% ipython --no-banner

In [1]: import numpy as np

In [2]: np.set_printoptions(precision=2, suppress=True, linewidth=120, sign=" ")

In [3]: rnd = lambda a: np.round(a, 2) + 0

In [4]: X = np.load("sample10.npy")

In [5]: print(X)
[[  13    0   14    9    0    0]
 [   2    0    0    0   17    5]
 [  34    4   26   36   20   11]
 [   8    0   14    0    0    0]
 [   0    0    0    0    0    0]
 [   0   14    0   13    0   28]
 [  56   22   42   86   38   37]
 [   0    0    0    0    0    0]
 [   0    0    2    0    0    0]
 [   0    5    0    4    0   11]
 [  11    0   13    0    0    0]
 [   0    0    0    0    0    0]
 [   0    0    0    0    0    0]
 [  11   12    8   33   14   24]
 [  31    0   19   13   26    4]
 [   8    0    2    2   16    9]
 [  32   11   31   58    8   17]
 [   0    9    0    7    8   22]
 [  21   17   11   43   30   34]
 [   0    0    0    0    0    0]
 [   0    0    0    0    0    0]
 [   2    1   12   22    0    1]
 [   0    0    0    0    0    0]
 [  17    6   17   33    5   12]
 [  44   14   37   68   21   23]
 [  41   12   38   67   12   18]
 [   0    0    0    0    0    0]
 [   7    6   13   31    0   10]
 [  23    0   17   19   15    6]
 [  30    3   21   28   22   11]
 [  65   28   48  103   46   46]
 [   0    0    0    0    0    0]
 [  42    6   27   38   35   17]
 [   0    0    0    0    0    0]
 [  23   20   13   51   31   38]
 [  63   30   45  103   49   50]
 [  55    3   40   47   33   10]
 [   4   19    2   40   15   35]
 [  52   26   36   86   44   45]
 [   0    0    0    0    0    4]
 [  18   20   11   50   25   37]
 [   0    0    0    0    0    0]
 [  44    9   29   46   36   21]
 [   0    2    0    0    0    9]
 [  49    9   31   47   42   22]]

In [6]: G = np.cov(X, rowvar=False)

In [7]: print(G.shape)
(6, 6)

In [8]: print(rnd(np.corrcoef(X[:, 3], X[:, 0])[0, 1]))
0.89

In [9]: print(np.argsort(-X.std(axis=0).round(6), kind="stable"))
[ 3  0  4  2  5  1]

In [10]: print(rnd(np.linalg.eigvalsh(G)[::-1]))
[ 1897.44   157.39    72.75     8.83     1.62     0.82]

In [11]: Ac = X - X.mean(axis=0)

In [12]: vecs = np.linalg.svd(Ac)[2][:1]

In [13]: B = Ac - Ac @ vecs.T @ vecs

In [14]: print(rnd(np.cov(Ac @ vecs.T, rowvar=False)))
1897.44

In [15]: print(np.linalg.norm(B, axis=1).round(6).argmax())
37

In [16]: print(rnd(np.diag(vecs.T @ vecs)))
[ 0.2   0.03  0.1   0.47  0.11  0.09]

In [17]: Ac = X - X.mean(axis=0)

In [18]: left, sigma, vt = np.linalg.svd(Ac, full_matrices=False)

In [19]: print(rnd((sigma ** 2).sum() ** 2 / (sigma ** 4).sum()))
1.26

In [20]: print(np.abs(left[:, 0]).argmax())
35

In [21]: M = np.array([[2, 0, 2, 2, 0, 2],
    ...:     [0, 0, 0, 0, 0, 0],
    ...:     [2, 2, 0, 2, 2, 0],
    ...:     [0, 0, 0, 4, 0, 4],
    ...:     [0, 0, 0, 0, 0, 0],
    ...:     [0, 0, 0, 4, 4, 0]])

In [22]: print(M)
[[ 2  0  2  2  0  2]
 [ 0  0  0  0  0  0]
 [ 2  2  0  2  2  0]
 [ 0  0  0  4  0  4]
 [ 0  0  0  0  0  0]
 [ 0  0  0  4  4  0]]

In [23]: left, sigma, vt = np.linalg.svd(M)

In [24]: print(np.argmax(sigma[:-1] / (sigma[1:] + 1e-6)) + 1)
4

In [25]: B = left[:, :4] @ np.diag(sigma[:4]) @ vt[:4]

In [26]: print(rnd(np.linalg.norm(M - B, 2)), rnd(sigma[4]))
0.0 0.0

In [27]: print(rnd(np.linalg.norm(M - B) / np.linalg.norm(M)))
0.0

In [28]: rng = np.random.default_rng(8857)

In [29]: B = M + rng.integers(-2, 3, (6, 4)) @ rng.integers(-2, 3, (4, 6))

In [30]: print(B)
[[  6  -2  -6   2   6   0]
 [-10   0   8  -2   0  -4]
 [ -3   1   4   1   3  -3]
 [ -9  -2   2   0   3  -2]
 [ -1   4   2   4   5   0]
 [  2   0   2   3  -4   4]]

In [31]: print(rnd(np.linalg.svd(B - M, compute_uv=False)))
[ 19.87  13.92   8.45   1.47   0.     0.  ]

In [32]: print(B - M)
[[  4  -2  -8   0   6  -2]
 [-10   0   8  -2   0  -4]
 [ -5  -1   4  -1   1  -3]
 [ -9  -2   2  -4   3  -6]
 [ -1   4   2   4   5   0]
 [  2   0   2  -1  -8   4]]

In [33]: B = np.array([[3, -2, 2, 2, -2, 3, 1],
    ...:     [1, -2, 2, 3, 3, 3, -2],
    ...:     [3, -1, -1, -3, -2, -2, 3],
    ...:     [2, 0, 0, -2, 0, -1, -1],
    ...:     [-3, 0, -3, -2, -1, 3, 1],
    ...:     [3, -1, 1, 0, 1, 3, -3],
    ...:     [3, -1, 3, -3, 3, 2, -3]])

In [34]: arr = B.T @ B

In [35]: print(arr)
[[ 50 -17  26  -7   6  10 -13]
 [-17  11 -11  -4  -4 -15   5]
 [ 26 -11  28  10  17  14 -20]
 [ -7  -4  10  39   4  11  -4]
 [  6  -4  17   4  28  13 -27]
 [ 10 -15  14  11  13  45 -20]
 [-13   5 -20  -4 -27 -20  34]]

In [36]: vals, vecs = np.linalg.eigh(arr)

In [37]: vec = np.array([4, -9, 2, -8, 1, -1, -9])

In [38]: print(rnd(vec @ arr @ vec / (vec @ vec)), rnd(vals[0]), rnd(vals[-1]))
42.73 0.05 111.09

In [39]: print(vec @ arr @ vec)
10598

In [40]: print(rnd(vecs * np.maximum(vals, 0) @ vecs.T))
[[ 50. -17.  26.  -7.   6.  10. -13.]
 [-17.  11. -11.  -4.  -4. -15.   5.]
 [ 26. -11.  28.  10.  17.  14. -20.]
 [ -7.  -4.  10.  39.   4.  11.  -4.]
 [  6.  -4.  17.   4.  28.  13. -27.]
 [ 10. -15.  14.  11.  13.  45. -20.]
 [-13.   5. -20.  -4. -27. -20.  34.]]
